$ ipython --no-banner

In [1]: import numpy as np

In [2]: np.set_printoptions(precision=3, suppress=True, linewidth=120)

In [3]: data = np.load("dump.npy")

In [4]: data
Out[4]: 
array([[ 89,  61,  95,  60,  53,  83,  41,  41,  85,  57],
       [ 61,  61,  69,  50,  49,  62,  49,  32,  66,  49],
       [ 95,  69, 135,  89,  78, 110,  49,  54, 102,  80],
       [ 60,  50,  89,  69,  51,  66,  36,  42,  69,  56],
       [ 53,  49,  78,  51,  73,  76,  39,  28,  66,  61],
       [ 83,  62, 110,  66,  76, 112,  47,  29,  83,  78],
       [ 41,  49,  49,  36,  39,  47,  53,  37,  53,  39],
       [ 41,  32,  54,  42,  28,  29,  37,  62,  58,  30],
       [ 85,  66, 102,  69,  66,  83,  53,  58,  95,  63],
       [ 57,  49,  80,  56,  61,  78,  39,  30,  63,  66]])

In [5]: ev, V = np.linalg.eigh(data)

In [6]: np.linalg.eigvalsh(data + -1 * np.eye(10))
Out[6]: array([ -1.   ,  -1.   ,   0.228,   6.259,  10.849,  14.983,  28.356,  38.406,  62.997, 644.923])

In [7]: print(np.round(V.T @ data @ V, 3) + 0)
[[  0.      0.      0.      0.      0.      0.      0.      0.      0.      0.   ]
 [  0.      0.      0.      0.      0.      0.      0.      0.      0.      0.   ]
 [  0.      0.      1.228   0.      0.      0.      0.      0.      0.      0.   ]
 [  0.      0.      0.      7.259   0.      0.      0.      0.      0.      0.   ]
 [  0.      0.      0.      0.     11.849   0.      0.      0.      0.      0.   ]
 [  0.      0.      0.      0.      0.     15.983   0.      0.      0.      0.   ]
 [  0.      0.      0.      0.      0.      0.     29.356   0.      0.      0.   ]
 [  0.      0.      0.      0.      0.      0.      0.     39.406   0.      0.   ]
 [  0.      0.      0.      0.      0.      0.      0.      0.     63.997   0.   ]
 [  0.      0.      0.      0.      0.      0.      0.      0.      0.    645.923]]

In [8]: np.abs(V[:, -1])
Out[8]: array([0.337, 0.271, 0.437, 0.295, 0.289, 0.381, 0.213, 0.198, 0.369, 0.291])

In [9]: print(np.round(np.linalg.eigvalsh(data @ data), 3) + 0)
[     0.         0.         1.508     52.686    140.401    255.443    861.763   1552.798   4095.665 417216.735]

In [10]: np.round(V.T @ V, 3) + 0
Out[10]: 
array([[1., 0., 0., 0., 0., 0., 0., 0., 0., 0.],
       [0., 1., 0., 0., 0., 0., 0., 0., 0., 0.],
       [0., 0., 1., 0., 0., 0., 0., 0., 0., 0.],
       [0., 0., 0., 1., 0., 0., 0., 0., 0., 0.],
       [0., 0., 0., 0., 1., 0., 0., 0., 0., 0.],
       [0., 0., 0., 0., 0., 1., 0., 0., 0., 0.],
       [0., 0., 0., 0., 0., 0., 1., 0., 0., 0.],
       [0., 0., 0., 0., 0., 0., 0., 1., 0., 0.],
       [0., 0., 0., 0., 0., 0., 0., 0., 1., 0.],
       [0., 0., 0., 0., 0., 0., 0., 0., 0., 1.]])

In [11]: np.abs(V[:, -1]).round(6).argmax()
Out[11]: np.int64(2)

In [12]: np.round(np.linalg.svd(data, compute_uv=False), 3) + 0
Out[12]: array([645.923,  63.997,  39.406,  29.356,  15.983,  11.849,   7.259,   1.228,   0.   ,   0.   ])

In [13]: print(np.round(ev.sum(), 3), np.trace(data))
815.0 815

In [14]: ev, V = np.linalg.eigh(data)

In [15]: x = np.array([1, 1, 1, 1, 2, -1, 2, 1, 1, -1])

In [16]: print(V * np.abs(ev) @ V.T)
[[ 89.  61.  95.  60.  53.  83.  41.  41.  85.  57.]
 [ 61.  61.  69.  50.  49.  62.  49.  32.  66.  49.]
 [ 95.  69. 135.  89.  78. 110.  49.  54. 102.  80.]
 [ 60.  50.  89.  69.  51.  66.  36.  42.  69.  56.]
 [ 53.  49.  78.  51.  73.  76.  39.  28.  66.  61.]
 [ 83.  62. 110.  66.  76. 112.  47.  29.  83.  78.]
 [ 41.  49.  49.  36.  39.  47.  53.  37.  53.  39.]
 [ 41.  32.  54.  42.  28.  29.  37.  62.  58.  30.]
 [ 85.  66. 102.  69.  66.  83.  53.  58.  95.  63.]
 [ 57.  49.  80.  56.  61.  78.  39.  30.  63.  66.]]

In [17]: np.round(np.linalg.eigvalsh(data[1:, 1:]), 3) + 0
Out[17]: array([  0.   ,   1.225,   4.54 ,  11.238,  13.647,  18.31 ,  38.43 ,  63.926, 574.685])

In [18]: (np.sign(V[:, -1].round(6)) == np.sign(V[0, -1].round(6))).astype(int)
Out[18]: array([1, 1, 1, 1, 1, 1, 1, 1, 1, 1])

In [19]: w1 = np.array([[-8, 4],
    ...:     [4, 4],
    ...:     [5, -5],
    ...:     [-8, 4],
    ...:     [8, -5],
    ...:     [-6, -6],
    ...:     [3, -9],
    ...:     [1, -9],
    ...:     [-5, 7],
    ...:     [-1, -8]])

In [20]: c = np.array([1, 0])

In [21]: hid = np.maximum(data @ w1 + c, 0)

In [22]: (hid > 0).mean(axis=0)
Out[22]: array([0., 0.])

In [23]: hid
Out[23]: 
array([[0, 0],
       [0, 0],
       [0, 0],
       [0, 0],
       [0, 0],
       [0, 0],
       [0, 0],
       [0, 0],
       [0, 0],
       [0, 0]])

In [24]: (hid > 0).astype(int)
Out[24]: 
array([[0, 0],
       [0, 0],
       [0, 0],
       [0, 0],
       [0, 0],
       [0, 0],
       [0, 0],
       [0, 0],
       [0, 0],
       [0, 0]])

In [25]: basis = np.array([[2, 1, 1], [1, 0, 1]])

In [26]: print(w1 @ basis)
[[-12  -8  -4]
 [ 12   4   8]
 [  5   5   0]
 [-12  -8  -4]
 [ 11   8   3]
 [-18  -6 -12]
 [ -3   3  -6]
 [ -7   1  -8]
 [ -3  -5   2]
 [-10  -1  -9]]

In [27]: (hid @ basis).round(6).argmax(axis=1)
Out[27]: array([0, 0, 0, 0, 0, 0, 0, 0, 0, 0])

In [28]: x = np.array([-2, -5, -1, -1, 6, -3, 2, 8, -1, 3])

In [29]: np.einsum("ij,j->i", data, x)
Out[29]: array([-73,  -3,  47,  87, 149, -55, 147, 345, 140,  90])

In [30]: data @ np.eye(10)[1]
Out[30]: array([61., 61., 69., 50., 49., 62., 49., 32., 66., 49.])

In [31]: print(data @ (2 * x))
[-146   -6   94  174  298 -110  294  690  280  180]

In [32]: np.linalg.norm(data @ x) <= np.linalg.norm(data, 2) * np.linalg.norm(x) + 1e-9
Out[32]: np.True_

In [33]: data @ x
Out[33]: array([-73,  -3,  47,  87, 149, -55, 147, 345, 140,  90])

In [34]: u = np.array([2, -2, -1]) + 0.5

In [35]: arr = np.outer(u, u) / (u @ u)

In [36]: print(arr)
[[ 0.714 -0.429 -0.143]
 [-0.429  0.257  0.086]
 [-0.143  0.086  0.029]]

In [37]: # a projection of rank 1

In [38]: ev, V = np.linalg.eigh(arr)

In [39]: x = np.array([0, 3, 2])

In [40]: np.round(x @ arr @ x / (x @ x), 3), round(ev[0], 3), ev[-1]
Out[40]: (np.float64(0.266), np.float64(-0.0), np.float64(1.0))

In [41]: np.round(x @ arr @ x, 3)
Out[41]: np.float64(3.457)

In [42]: (np.sign(V[:, -1].round(6)) == np.sign(V[0, -1].round(6))).astype(int)
Out[42]: array([1, 0, 0])

In [43]: V * np.abs(ev) @ V.T
Out[43]: 
array([[ 0.714, -0.429, -0.143],
       [-0.429,  0.257,  0.086],
       [-0.143,  0.086,  0.029]])

In [44]: V * np.maximum(ev, 0) @ V.T
Out[44]: 
array([[ 0.714, -0.429, -0.143],
       [-0.429,  0.257,  0.086],
       [-0.143,  0.086,  0.029]])

In [45]: X = np.load("m.npy")

In [46]: print(X)
[[ 0 -9  0  0]
 [-6  0  0  0]
 [ 0  3  0  6]
 [ 2  0  4  0]]

In [47]: (X + X.T) / 2
Out[47]: 
array([[ 0. , -7.5,  0. ,  1. ],
       [-7.5,  0. ,  1.5,  0. ],
       [ 0. ,  1.5,  0. ,  5. ],
       [ 1. ,  0. ,  5. ,  0. ]])

In [48]: np.allclose(X @ X.T, X.T @ X)
Out[48]: False

In [49]: (X - X.T) / 2
Out[49]: 
array([[ 0. , -1.5,  0. , -1. ],
       [ 1.5,  0. , -1.5,  0. ],
       [ 0. ,  1.5,  0. ,  1. ],
       [ 1. ,  0. , -1. ,  0. ]])

In [50]: print(np.linalg.matrix_power(X, 3))
[[   0 -486    0    0]
 [-324    0    0    0]
 [   0  126    0  144]
 [  84    0   96    0]]

In [51]: np.sort(np.abs(np.linalg.eigvals(X)))
Out[51]: array([4.899, 4.899, 7.348, 7.348])

In [52]: np.round(np.linalg.det(X), 3)
Out[52]: np.float64(1296.0)

In [53]: print(X @ X)
[[54  0  0  0]
 [ 0 54  0  0]
 [-6  0 24  0]
 [ 0 -6  0 24]]

In [54]: round(np.abs(np.linalg.eigvals(X)).max(), 3)
Out[54]: np.float64(7.348)

In [55]: w1 = np.array([[3, 2], [-3, -1], [2, -3], [-2, -3]])

In [56]: c = np.array([-2, 0])

In [57]: hid = np.maximum(X @ w1 + c, 0)

In [58]: hid
Out[58]: 
array([[25,  9],
       [ 0,  0],
       [ 0,  0],
       [12,  0]])

In [59]: (hid > 0).astype(int)
Out[59]: 
array([[1, 1],
       [0, 0],
       [0, 0],
       [1, 0]])

In [60]: (hid > 0).mean(axis=0)
Out[60]: array([0.5 , 0.25])

In [61]: basis = np.array([[1, 2, 0], [1, 0, 3]])

In [62]: hid @ basis
Out[62]: 
array([[34, 50, 27],
       [ 0,  0,  0],
       [ 0,  0,  0],
       [12, 24,  0]])

In [63]: out = np.array([[1, 9], [0, 1], [7, 3]])

In [64]: np.einsum("ij,ij->i", arr, arr)
Out[64]: array([0.714, 0.257, 0.029])

In [65]: np.linalg.matrix_rank(np.vstack([arr, out.T]))
Out[65]: np.int64(3)

In [66]: out.T @ arr.T
Out[66]: 
array([[-0.286,  0.171,  0.057],
       [ 5.571, -3.343, -1.114]])

In [67]: rng = np.random.default_rng(459)

In [68]: labels = rng.permutation(4)

In [69]: out = X[:, labels] * rng.choice([-1, 1], 4)

In [70]: out
Out[70]: 
array([[ 0, -9,  0,  0],
       [ 0,  0,  6,  0],
       [-6,  3,  0,  0],
       [ 0,  0, -2,  4]])

In [71]: left, _, vt = np.linalg.svd(X.T @ out)

In [72]: np.round(left @ vt, 3) + 0
Out[72]: 
array([[ 0.,  0., -1.,  0.],
       [ 0.,  1.,  0.,  0.],
       [ 0.,  0.,  0.,  1.],
       [-1.,  0.,  0.,  0.]])

In [73]: np.round(np.linalg.lstsq(X, out)[0], 3) + 0
Out[73]: 
array([[ 0.,  0., -1.,  0.],
       [ 0.,  1.,  0.,  0.],
       [ 0.,  0.,  0.,  1.],
       [-1.,  0.,  0.,  0.]])

In [74]: O = out.astype(float).copy()

In [75]: for j in range(4):
    ...:     O[:, j] -= O[:, :j] @ (O[:, :j].T @ O[:, j])
    ...:     O[:, j] /= np.linalg.norm(O[:, j])
    ...: 

In [76]: O
Out[76]: 
array([[ 0.   , -1.   ,  0.   ,  0.   ],
       [ 0.   ,  0.   ,  0.949,  0.316],
       [-1.   ,  0.   ,  0.   ,  0.   ],
       [ 0.   ,  0.   , -0.316,  0.949]])

In [77]: np.round(O.T @ out, 3) + 0
Out[77]: 
array([[ 6.   , -3.   ,  0.   ,  0.   ],
       [ 0.   ,  9.   ,  0.   ,  0.   ],
       [ 0.   ,  0.   ,  6.325, -1.265],
       [ 0.   ,  0.   ,  0.   ,  3.795]])

In [78]: np.round(O.T @ O, 3) + 0
Out[78]: 
array([[1., 0., 0., 0.],
       [0., 1., 0., 0.],
       [0., 0., 1., 0.],
       [0., 0., 0., 1.]])

In [79]: mat = np.loadtxt("data.csv", delimiter=",")

In [80]: mat
Out[80]: 
array([[ 0.505, -0.153, -1.185, -0.747,  4.596,  0.083, -0.147, -0.746, -1.026],
       [-0.302,  2.567,  0.478,  0.088,  1.863,  2.664, -2.212,  1.075,  1.212],
       [-0.706, -0.469, -0.484, -0.668, -1.166, -2.29 , -2.22 , -2.573, -2.334],
       [-0.37 ,  1.771,  1.804, -0.44 ,  0.846, -1.546, -0.909,  3.781, -0.211],
       [ 0.896,  1.344, -0.499,  1.297,  2.712, -1.253,  3.05 , -1.022, -1.088],
       [ 1.125,  0.34 , -0.761, -0.243,  0.11 , -1.468,  1.554, -2.333, -3.599],
       [-0.164,  0.144,  2.865,  2.601,  2.502,  0.39 ,  0.735,  0.254,  1.721],
       [ 0.268, -1.736,  0.956,  1.921, -0.39 , -1.685,  3.199,  0.927, -1.795],
       [ 0.705,  1.001,  2.169, -0.308,  3.408,  1.788, -1.59 ,  0.91 , -0.729],
       [-0.513, -1.047,  2.201,  2.278, -1.608,  1.063,  1.911, -0.972,  2.301],
       [ 0.261, -2.382,  0.395,  3.058, -1.324,  0.798,  1.671,  2.137,  0.039],
       [-1.972, -1.535,  2.625, -1.162, -1.05 , -1.631, -1.836, -1.763,  0.524],
       [-0.211,  0.508,  0.148,  0.716, -2.824, -2.781, -0.659, -2.112, -1.886],
       [-0.498, -1.019,  4.367,  0.544,  0.495,  1.103, -0.507, -1.587, -0.328],
       [ 0.225, -0.495,  3.471,  0.397, -3.199,  0.247, -0.3  ,  0.557,  1.344]])

In [81]: x = np.array([4, 5, -5, -3, 4, 5, -4, 4, -3])

In [82]: target = mat @ x

In [83]: c, lr = np.zeros(9), 1 / np.linalg.norm(mat, 2) ** 2

In [84]: for i in range(20):
    ...:     c -= lr * mat.T @ (mat @ c - target)
    ...:     if i % 5 == 0: print(i, round(np.linalg.norm(mat @ c - target), 3))
    ...: 
0 23.384
5 8.919
10 4.723
15 2.577

In [85]: c
Out[85]: array([ 3.25 ,  5.086, -5.047, -3.113,  4.084,  4.948, -3.745,  4.027, -2.958])

In [86]: x = np.array([2, 3, 0, 1, 0, 3, 0, 2, 0])

In [87]: target = mat @ x

In [88]: np.round(np.linalg.pinv(mat) @ mat, 3) + 0
Out[88]: 
array([[1., 0., 0., 0., 0., 0., 0., 0., 0.],
       [0., 1., 0., 0., 0., 0., 0., 0., 0.],
       [0., 0., 1., 0., 0., 0., 0., 0., 0.],
       [0., 0., 0., 1., 0., 0., 0., 0., 0.],
       [0., 0., 0., 0., 1., 0., 0., 0., 0.],
       [0., 0., 0., 0., 0., 1., 0., 0., 0.],
       [0., 0., 0., 0., 0., 0., 1., 0., 0.],
       [0., 0., 0., 0., 0., 0., 0., 1., 0.],
       [0., 0., 0., 0., 0., 0., 0., 0., 1.]])

In [89]: target = target + 0.02 * rng.normal(size=15)

In [90]: target
Out[90]: 
array([ -1.44 ,  17.325, -15.518,   7.071,   1.331,  -6.092,   4.356,  -5.958,  11.271,  -0.652,   3.101, -18.144,
       -10.786,  -3.371,   1.234])

In [91]: c, *_ = np.linalg.lstsq(mat, target)

In [92]: print(round(float(np.linalg.norm(target - mat @ c)), 3))
0.051

In [93]: print(c.round(3) + 0)
[1.999 2.999 0.    0.991 0.    3.001 0.005 2.005 0.006]

In [94]: c.round()
Out[94]: array([ 2.,  3., -0.,  1., -0.,  3.,  0.,  2.,  0.])

In [95]: O, V = np.linalg.qr(mat[:, :5])[0], np.linalg.qr(mat[:, 5:])[0]

In [96]: sigma = np.linalg.svd(O.T @ V, compute_uv=False)

In [97]: sigma
Out[97]: array([0.914, 0.64 , 0.38 , 0.21 ])

In [98]: (sigma > 0.9).sum()
Out[98]: np.int64(1)

In [99]: round(np.linalg.norm(O @ O.T - V @ V.T, 2), 3)
Out[99]: np.float64(1.0)

In [100]: t3 = np.stack([mat, -1 * mat, mat[::-1]])

In [101]: np.linalg.matrix_rank(t3)
Out[101]: array([9, 9, 9])

In [102]: t3.shape
Out[102]: (3, 15, 9)

In [103]: W0 = np.loadtxt("block0.csv", delimiter=",")

In [104]: W0
Out[104]: 
array([[1.   , 0.7  , 0.49 , 0.343, 0.24 , 0.168],
       [0.7  , 1.   , 0.7  , 0.49 , 0.343, 0.24 ],
       [0.49 , 0.7  , 1.   , 0.7  , 0.49 , 0.343],
       [0.343, 0.49 , 0.7  , 1.   , 0.7  , 0.49 ],
       [0.24 , 0.343, 0.49 , 0.7  , 1.   , 0.7  ],
       [0.168, 0.24 , 0.343, 0.49 , 0.7  , 1.   ]])

In [105]: x = np.array([-1, 0, 2, 4, 4, 2])

In [106]: (W0 @ x).argmax()
Out[106]: np.int64(4)

In [107]: W0 @ (2 * x)
Out[107]: array([ 5.296,  9.024, 13.912, 17.674, 17.88 , 14.556])

In [108]: W0 @ np.ones(6)
Out[108]: array([2.941, 3.473, 3.723, 3.723, 3.473, 2.941])

In [109]: W0 * x
Out[109]: 
array([[-1.   ,  0.   ,  0.98 ,  1.372,  0.96 ,  0.336],
       [-0.7  ,  0.   ,  1.4  ,  1.96 ,  1.372,  0.48 ],
       [-0.49 ,  0.   ,  2.   ,  2.8  ,  1.96 ,  0.686],
       [-0.343,  0.   ,  1.4  ,  4.   ,  2.8  ,  0.98 ],
       [-0.24 ,  0.   ,  0.98 ,  2.8  ,  4.   ,  1.4  ],
       [-0.168,  0.   ,  0.686,  1.96 ,  2.8  ,  2.   ]])

In [110]: np.linalg.norm(W0 @ x) <= np.linalg.norm(W0, 2) * np.linalg.norm(x) + 1e-9
Out[110]: np.True_

In [111]: print(W0 @ x)
[2.648 4.512 6.956 8.837 8.94  7.278]

In [112]: np.einsum("ij,j->i", W0, x)
Out[112]: array([2.648, 4.512, 6.956, 8.837, 8.94 , 7.278])

In [113]: np.sign((W0 @ x).round(6))
Out[113]: array([1., 1., 1., 1., 1., 1.])
